$ ipython --no-banner

In [1]: import numpy as np

In [2]: np.set_printoptions(precision=1, suppress=True, linewidth=120, legacy="1.25")

In [3]: tidy = lambda a: np.round(a, 1) + 0

In [4]: X = np.array([[2, 2, 2], [2, 1, 0], [2, 2, 1], [2, 2, 2]])

In [5]: X[-1] = X[0] + -3 * X[1]

In [6]: X
Out[6]: 
array([[ 2,  2,  2],
       [ 2,  1,  0],
       [ 2,  2,  1],
       [-4, -1,  2]])

In [7]: hat = X @ np.linalg.solve(X.T @ X, X.T)

In [8]: tidy(hat @ X[:, 2])
Out[8]: array([2., 0., 1., 2.])

In [9]: tidy(np.diag(hat))
Out[9]: array([0.9, 0.2, 1. , 0.9])

In [10]: tidy(hat)
Out[10]: 
array([[ 0.9,  0.3,  0. ,  0.1],
       [ 0.3,  0.2,  0. , -0.3],
       [ 0. ,  0. ,  1. ,  0. ],
       [ 0.1, -0.3,  0. ,  0.9]])

In [11]: np.argsort(-np.linalg.norm(X, axis=0).round(6), kind="stable")[:3]
Out[11]: array([0, 1, 2])

In [12]: round(np.log10(np.linalg.cond(X)))
Out[12]: 1

In [13]: O = X.astype(float).copy()

In [14]: for j in range(3):
    ...:     O[:, j] -= O[:, :j] @ (O[:, :j].T @ O[:, j])
    ...:     O[:, j] /= np.linalg.norm(O[:, j])
    ...: 

In [15]: tidy(O)
Out[15]: 
array([[ 0.4,  0.6,  0.7],
       [ 0.4,  0. ,  0.2],
       [ 0.4,  0.6, -0.7],
       [-0.8,  0.6,  0.1]])

In [16]: T = np.stack([X, 2 * X, X[::-1]])

In [17]: (T @ X.T).shape
Out[17]: (3, 4, 4)

In [18]: np.linalg.matrix_rank(T)
Out[18]: array([3, 3, 3])

In [19]: T.shape
Out[19]: (3, 4, 3)

In [20]: X.shape
Out[20]: (4, 3)

In [21]: X[4]
IndexError: index 4 is out of bounds for axis 0 with size 4


In [22]: X.sum(axis=0)
Out[22]: array([2, 4, 5])

In [23]: tidy(np.linalg.svd(X, compute_uv=False))
Out[23]: array([6. , 3.4, 0.3])

In [24]: tidy(np.linalg.norm(X))
Out[24]: 6.9

In [25]: np.abs(X).max()
Out[25]: 4

In [26]: m1 = np.load("arr.npy")

In [27]: m1
Out[27]: 
array([[-1.9,  5. , -3. , -3. ],
       [ 4. , -2.9,  2. ,  4. ],
       [-5. , -5. ,  2.1,  1. ],
       [-2. ,  5. , -3. , -2.9]])

In [28]: M2 = np.c_[X[:, :1] @ np.array([[1]]), np.array([-2, 3, -2, 2])]

In [29]: M2
Out[29]: 
array([[ 2, -2],
       [ 2,  3],
       [ 2, -2],
       [-4,  2]])

In [30]: tidy(np.linalg.norm(M2 - X @ np.linalg.lstsq(X, M2)[0], axis=0))
Out[30]: array([0. , 3.9])

In [31]: tidy(np.linalg.norm(np.linalg.qr(X)[0].T @ M2, axis=0) ** 2 / ((M2 ** 2).sum(axis=0) + 1e-12))
Out[31]: array([1. , 0.3])

In [32]: np.linalg.matrix_rank(M2)
Out[32]: 2

In [33]: tidy(np.linalg.lstsq(X, M2[:, 0])[0])
Out[33]: array([1., 0., 0.])

In [34]: x0 = np.array([7, 7])

In [35]: y = M2 @ x0

In [36]: y
Out[36]: array([  0,  35,   0, -14])

In [37]: tidy(np.linalg.lstsq(M2, y)[0])
Out[37]: array([7., 7.])

In [38]: rng = np.random.default_rng(58110)

In [39]: y = y + 0.1 * rng.normal(size=4)

In [40]: tidy(y)
Out[40]: array([  0. ,  34.9,   0.2, -14.1])

In [41]: c, *_ = np.linalg.lstsq(M2, y)

In [42]: tidy(c)
Out[42]: array([7., 7.])

In [43]: tidy(M2.T @ (y - M2 @ c))
Out[43]: array([0., 0.])

In [44]: c.round()
Out[44]: array([7., 7.])

In [45]: M2 = X / np.linalg.norm(X, axis=1, keepdims=True)

In [46]: G = M2 @ M2.T

In [47]: tidy(G)
Out[47]: 
array([[ 1. ,  0.8,  1. , -0.4],
       [ 0.8,  1. ,  0.9, -0.9],
       [ 1. ,  0.9,  1. , -0.6],
       [-0.4, -0.9, -0.6,  1. ]])

In [48]: tidy(np.linalg.norm(M2, axis=1))
Out[48]: array([1., 1., 1., 1.])

In [49]: x0 = np.array([-2, 3, -1, -2])

In [50]: y = m1 @ x0

In [51]: c, lr = np.zeros(4), 1 / np.linalg.norm(m1, 2) ** 2

In [52]: for i in range(5):
    ...:     c -= lr * m1.T @ (m1 @ c - y)
    ...:     if i % 1 == 0: print(i, round(np.linalg.norm(m1 @ c - y), 1))
    ...: 
0 5.2
1 3.4
2 2.2
3 1.4
4 0.9

In [53]: tidy(c)
Out[53]: array([-1.8,  2.6, -1.6, -2.1])

In [54]: tidy(np.abs(np.linalg.eigvals(m1)).max())
Out[54]: 10.0

In [55]: m1.inv()
AttributeError: 'numpy.ndarray' object has no attribute 'inv'


In [56]: tidy(np.linalg.det(m1))
Out[56]: 1.2

In [57]: (m1 - m1.T) / 2
Out[57]: 
array([[ 0. ,  0.5,  1. , -0.5],
       [-0.5,  0. ,  3.5, -0.5],
       [-1. , -3.5,  0. ,  2. ],
       [ 0.5,  0.5, -2. ,  0. ]])

In [58]: A = np.array([[1, -1, 1], [-1, 2, -1], [2, -1, 2], [-2, -3, 3]])

In [59]: A[-1] = A[0] + 3 * A[1]

In [60]: A
Out[60]: 
array([[ 1, -1,  1],
       [-1,  2, -1],
       [ 2, -1,  2],
       [-2,  5, -2]])

In [61]: M2 = A / np.linalg.norm(A, axis=1, keepdims=True)

In [62]: G = M2 @ M2.T

In [63]: tidy(G[1])
Out[63]: array([-0.9,  1. , -0.8,  1. ])

In [64]: (np.abs(G) > 0.9).astype(int)
Out[64]: 
array([[1, 1, 1, 1],
       [1, 1, 0, 1],
       [1, 0, 1, 0],
       [1, 1, 0, 1]])

In [65]: tidy(np.degrees(np.arccos(np.clip(G[1, 3], -1, 1))))
Out[65]: 5.8

In [66]: np.argwhere(np.triu(np.abs(G) > 0.95, 1))
Out[66]: 
array([[0, 2],
       [1, 3]])

In [67]: (G - 2 * np.eye(4)).round(6).argmax(axis=1)
Out[67]: array([2, 3, 0, 1])
